>>> import numpy as np
>>> np.set_printoptions(precision=3, suppress=True, linewidth=140, floatmode="fixed")
>>> tidy = lambda a: np.round(a, 3) + 0
>>> K = np.array([[1.0, 0.3, 2.8, -0.9],
...     [1.2, -0.3, -1.4, 2.0],
...     [-0.7, -1.2, -1.9, -0.1],
...     [1.1, 1.8, -0.9, -1.8],
...     [0.3, -0.3, 0.2, 0.2],
...     [0.5, 0.7, 0.3, -1.1],
...     [-0.4, 1.2, 1.0, -1.0],
...     [18.0, -10.0, 34.0, -4.0],
...     [-1.9, 1.7, -1.5, 1.3],
...     [0.1, 0.1, -0.1, -0.4],
...     [-2.0, 0.6, -0.4, 1.0]])
>>> # row 7 dominates
>>> lab = K[:, 1] > np.median(K[:, 1])
>>> f = K[lab].mean(axis=0) - K[~lab].mean(axis=0)
>>> np.argsort(-np.abs(f).round(6), kind="stable")
array([2, 0, 1, 3])
>>> tidy((((K - K.mean(axis=0)) @ f > 0) == lab).mean())
np.float64(0.545)
>>> U, sv, Vt = np.linalg.svd(K, full_matrices=False)
>>> tidy(Vt @ Vt.T)
array([[1.000, 0.000, 0.000, 0.000],
       [0.000, 1.000, 0.000, 0.000],
       [0.000, 0.000, 1.000, 0.000],
       [0.000, 0.000, 0.000, 1.000]])
>>> tidy(np.cumsum(sv ** 2) / np.sum(sv ** 2))
array([0.981, 0.991, 0.997, 1.000])
>>> tidy(np.abs(Vt[0]))
array([0.451, 0.249, 0.851, 0.104])
>>> tidy(sv)
array([40.220,  4.032,  3.204,  2.272])
>>> tidy(U.T @ U)
array([[1.000, 0.000, 0.000, 0.000],
       [0.000, 1.000, 0.000, 0.000],
       [0.000, 0.000, 1.000, 0.000],
       [0.000, 0.000, 0.000, 1.000]])
>>> F = np.loadtxt("mat.csv", delimiter=",")
>>> F
array([[6.000, 6.000, 3.000, 3.000],
       [6.000, 6.000, 3.000, 3.000],
       [4.000, 4.000, 2.000, 2.000],
       [2.000, 2.000, 1.000, 1.000]])
>>> np.einsum("ij,ji->", F, F)
np.float64(225.0)
>>> tidy(np.linalg.det(2 * F)), tidy(np.linalg.det(F))
(np.float64(0.0), np.float64(0.0))
>>> np.unique(F.round(6), axis=0).shape
(3, 4)
>>> np.allclose(F[:-1].T @ np.linalg.lstsq(F[:-1].T, F[-1])[0], F[-1])
True
>>> np.abs(np.diag(np.linalg.qr(F)[1])) > 1e-9
array([ True, False, False, False])
>>> (F - F.T) / 2
array([[ 0.000,  0.000, -0.500,  0.500],
       [ 0.000,  0.000, -0.500,  0.500],
       [ 0.500,  0.500,  0.000,  0.500],
       [-0.500, -0.500, -0.500,  0.000]])
>>> (F + F.T) / 2
array([[6.000, 6.000, 3.500, 2.500],
       [6.000, 6.000, 3.500, 2.500],
       [3.500, 3.500, 2.000, 1.500],
       [2.500, 2.500, 1.500, 1.000]])
>>> tidy(np.abs(np.linalg.eigvals(F)).max())
np.float64(15.0)
>>> np.trace(F)
np.float64(15.0)
>>> tidy(np.linalg.det(F))
np.float64(0.0)
>>> U, sv, Vt = np.linalg.svd(F)
>>> V = Vt[:(sv > 1e-8).sum()]
>>> rng = np.random.default_rng(662)
>>> x = F[1] + -2 * F[3] + rng.integers(2) * np.eye(4)[3]
>>> x
array([2.000, 2.000, 1.000, 1.000])
>>> tidy(V.T @ V)
array([[0.400, 0.400, 0.200, 0.200],
       [0.400, 0.400, 0.200, 0.200],
       [0.200, 0.200, 0.100, 0.100],
       [0.200, 0.200, 0.100, 0.100]])
>>> np.allclose(V.T @ V @ x, x)
True
>>> np.linalg.matrix_rank(np.vstack([F, x]))
np.int64(1)
>>> tidy(np.linalg.norm(x - V.T @ V @ x))
np.float64(0.0)
>>> tidy(np.diag(V.T @ V))
array([0.400, 0.400, 0.100, 0.100])
>>> [round(float(x), 3) for x in np.linalg.svd(F, compute_uv=False)[:3]]
[15.166, 0.0, 0.0]
>>> tidy(np.linalg.norm(F, 2) / np.linalg.norm(F))
np.float64(1.0)
>>> np.linalg.cond(F) > 100
np.True_
>>> out = np.array([[-2, -3, -2], [2, 3, 3], [3, 5, 0]])
>>> M = np.triu(out, 1)
>>> M
array([[ 0, -3, -2],
       [ 0,  0,  3],
       [ 0,  0,  0]])
>>> # triangular, det is the product of the diagonal
>>> f = np.array([-3, 0, 2])
>>> np.polyval(f, M[0])
array([  2, -25, -10])
>>> np.correlate(M[0], M[2], "full")
array([0, 0, 0, 0, 0])
>>> np.cross(M[0, :3], M[2, :3])
array([0, 0, 0])
>>> np.convolve(M[0], f)
array([ 0,  9,  6, -6, -4])
>>> tidy(M @ np.linalg.pinv(M) @ M)
array([[ 0.000, -3.000, -2.000],
       [ 0.000,  0.000,  3.000],
       [ 0.000,  0.000,  0.000]])
>>> U, sv, Vt = np.linalg.svd(M)
>>> np.argmax(sv[:-1] / (sv[1:] + 1e-6)) + 1
np.int64(2)
>>> out = U[:, :2] @ np.diag(sv[:2]) @ Vt[:2]
>>> tidy(np.linalg.norm(M - out, 2)), sv[2]
(np.float64(0.0), np.float64(0.0))
>>> tidy(out)
array([[ 0.000, -3.000, -2.000],
       [ 0.000,  0.000,  3.000],
       [ 0.000,  0.000,  0.000]])
>>> tidy(np.linalg.norm(M - out) / np.linalg.norm(M))
np.float64(0.0)
>>> np.linalg.matrix_rank(M, rtol=0.05)
np.int64(2)
>>> f = np.array([-5, 3, 1, 5, -3]) + 0.5
>>> arr = np.outer(f, f) / (f @ f)
>>> tidy(arr)
array([[ 0.284, -0.221, -0.095, -0.347,  0.158],
       [-0.221,  0.172,  0.074,  0.270, -0.123],
       [-0.095,  0.074,  0.032,  0.116, -0.053],
       [-0.347,  0.270,  0.116,  0.425, -0.193],
       [ 0.158, -0.123, -0.053, -0.193,  0.088]])
>>> # applying it twice changes nothing
>>> U, sv, Vt = np.linalg.svd(M, full_matrices=False)
>>> U.shape, sv.shape, Vt.shape
((3, 3), (3,), (3, 3))
>>> tidy(Vt @ Vt.T)
array([[1.000, 0.000, 0.000],
       [0.000, 1.000, 0.000],
       [0.000, 0.000, 1.000]])
>>> tidy(U.T @ U)
array([[1.000, 0.000, 0.000],
       [0.000, 1.000, 0.000],
       [0.000, 0.000, 1.000]])
>>> out = np.array([[-2, -1, 2], [-1, -2, -1]])
>>> W2 = np.kron(out, arr)
>>> tidy(np.linalg.norm(W2, 2)), tidy(np.linalg.norm(out, 2) * np.linalg.norm(arr, 2))
(np.float64(3.162), np.float64(3.162))
>>> W2.shape
(10, 15)
